$ python3 -q
>>> import numpy as np
>>> np.set_printoptions(precision=3, suppress=True, linewidth=120, legacy="1.25")
>>> rd = lambda a: np.round(a, 3) + 0
>>> mat = np.array([[6, 2, 6, 6, 3, 5, 1],
...     [2, 0, 1, 1, 5, 5, 2],
...     [6, 1, 2, 3, 2, 1, 6],
...     [6, 1, 3, 6, 5, 2, 0],
...     [3, 5, 2, 5, 4, 6, 0],
...     [5, 5, 1, 2, 6, 6, 2],
...     [1, 2, 6, 0, 0, 2, 2]])
>>> # symmetric, so the eigenvalues are real
>>> ev, vecs = np.linalg.eigh(mat)
>>> print(np.abs(vecs[:, -1]).round(6).argmax())
0
>>> print(rd(ev))
[-6.265 -3.76  -2.148  1.159  5.958  7.563 23.494]
>>> print(rd(np.abs(vecs[:, -1])))
[0.492 0.274 0.318 0.411 0.422 0.45  0.179]
>>> print(rd(vecs.T @ mat @ vecs))
[[-6.265  0.     0.     0.     0.     0.     0.   ]
 [ 0.    -3.76   0.     0.     0.     0.     0.   ]
 [ 0.     0.    -2.148  0.     0.     0.     0.   ]
 [ 0.     0.     0.     1.159  0.     0.     0.   ]
 [ 0.     0.     0.     0.     5.958  0.     0.   ]
 [ 0.     0.     0.     0.     0.     7.563  0.   ]
 [ 0.     0.     0.     0.     0.     0.    23.494]]
>>> print(rd(np.linalg.eigvalsh(mat @ mat)))
[  1.342   4.615  14.14   35.498  39.25   57.205 551.949]
>>> rng = np.random.default_rng(73)
>>> z = rng.permutation(7)
>>> print(z)
[4 3 2 5 0 6 1]
>>> B = mat[z][:, z]
>>> print(np.diag(B))
[4 6 2 6 6 2 0]
>>> print(np.allclose(B, mat))
False
>>> print(np.trace(B))
26
